$ python -q
>>> import numpy as np
>>> np.set_printoptions(precision=3, suppress=True, linewidth=160)
>>> rd = lambda a: np.round(a, 3) + 0
>>> K = np.array([[1, -1, 1, -1],
...     [1, 0, 0, 0],
...     [1, 1, 1, 1],
...     [1, 2, 4, 8],
...     [1, 3, 9, 27],
...     [1, 4, 16, 64]])
>>> ang = np.radians(180)
>>> R = np.eye(4)
>>> R[0, 0] = R[2, 2] = np.cos(ang)
>>> R[0, 2], R[2, 0] = -np.sin(ang), np.sin(ang)
>>> print(rd(R))
[[-1.  0.  0.  0.]
 [ 0.  1.  0.  0.]
 [ 0.  0. -1.  0.]
 [ 0.  0.  0.  1.]]
>>> Y = K @ R.T
>>> print(np.allclose(np.linalg.norm(K, axis=1), np.linalg.norm(Y, axis=1)))
True
>>> print(np.allclose(K @ K.T, Y @ Y.T))
True
>>> print(rd(np.linalg.norm(K, 2)))
72.558
>>> print(rd(np.linalg.norm(K, 1)), rd(np.linalg.norm(K, np.inf)))
101.0 85.0
>>> print(K[3] @ K[2])
15
>>> print(np.linalg.norm(K, axis=1).argmax())
5
>>> print(rd(np.linalg.norm(K, "nuc")))
79.119
>>> print(rd(np.linalg.norm(K[3] - K[2])))
7.681
>>> print(rd(np.linalg.norm(K) ** 2 / np.linalg.norm(K, 2) ** 2))
1.003
>>> print(rd(np.linalg.norm(K, axis=1)))
[ 2.     1.     2.     9.22  28.636 66.098]
>>> vec = np.array([2, -3, 3, 0])
>>> target = K @ vec
>>> print(rd(np.linalg.pinv(K) @ K))
[[1. 0. 0. 0.]
 [0. 1. 0. 0.]
 [0. 0. 1. 0.]
 [0. 0. 0. 1.]]
>>> print(rd(np.linalg.solve(K.T @ K, K.T @ target)))
[ 2. -3.  3.  0.]
>>> try:
...     np.linalg.solve(K, target)
... except np.linalg.LinAlgError as e:
...     print(e)
... 
Last 2 dimensions of the array must be square
>>> print(rd(np.linalg.lstsq(K, target)[0]))
[ 2. -3.  3.  0.]
>>> rng = np.random.default_rng(7966)
>>> target = target + 0.05 * rng.normal(size=6)
>>> print(rd(target))
[ 8.072  1.869  1.983  7.95  19.947 37.955]
>>> b, *_ = np.linalg.lstsq(K, target)
>>> print(rd(b))
[ 1.933 -3.058  3.052 -0.009]
>>> print(rd(K.T @ (target - K @ b)))
[0. 0. 0. 0.]
>>> P = K @ np.linalg.solve(K.T @ K, K.T)
>>> print(rd(np.trace(P)))
4.0
>>> print(rd(np.diag(P)))
[0.96  0.579 0.46  0.46  0.579 0.96 ]
>>> print(rd(P @ K[:, 1]))
[-1.  0.  1.  2.  3.  4.]
>>> print(rd(P))
[[ 0.96   0.127 -0.111 -0.032  0.087 -0.032]
 [ 0.127  0.579  0.413  0.016 -0.222  0.087]
 [-0.111  0.413  0.46   0.254  0.016 -0.032]
 [-0.032  0.016  0.254  0.46   0.413 -0.111]
 [ 0.087 -0.222  0.016  0.413  0.579  0.127]
 [-0.032  0.087 -0.032 -0.111  0.127  0.96 ]]
>>> print(rd((np.eye(6) - P) @ K))
[[0. 0. 0. 0.]
 [0. 0. 0. 0.]
 [0. 0. 0. 0.]
 [0. 0. 0. 0.]
 [0. 0. 0. 0.]
 [0. 0. 0. 0.]]
>>> mat = np.loadtxt("block11.csv", delimiter=",")
>>> print(mat)
[[2. 0. 2. 0. 2. 0.]
 [2. 2. 2. 2. 2. 2.]
 [0. 1. 0. 1. 0. 1.]
 [2. 0. 2. 0. 2. 0.]
 [2. 2. 2. 2. 2. 2.]
 [0. 1. 0. 1. 0. 1.]]
>>> # row 3 repeats row 0
>>> vec = np.array([-3, -1, -1, 3, -3, 3])
>>> h1 = np.maximum(mat @ vec, 0)
>>> print(np.flatnonzero(h1 > 1e-9))
[2 5]
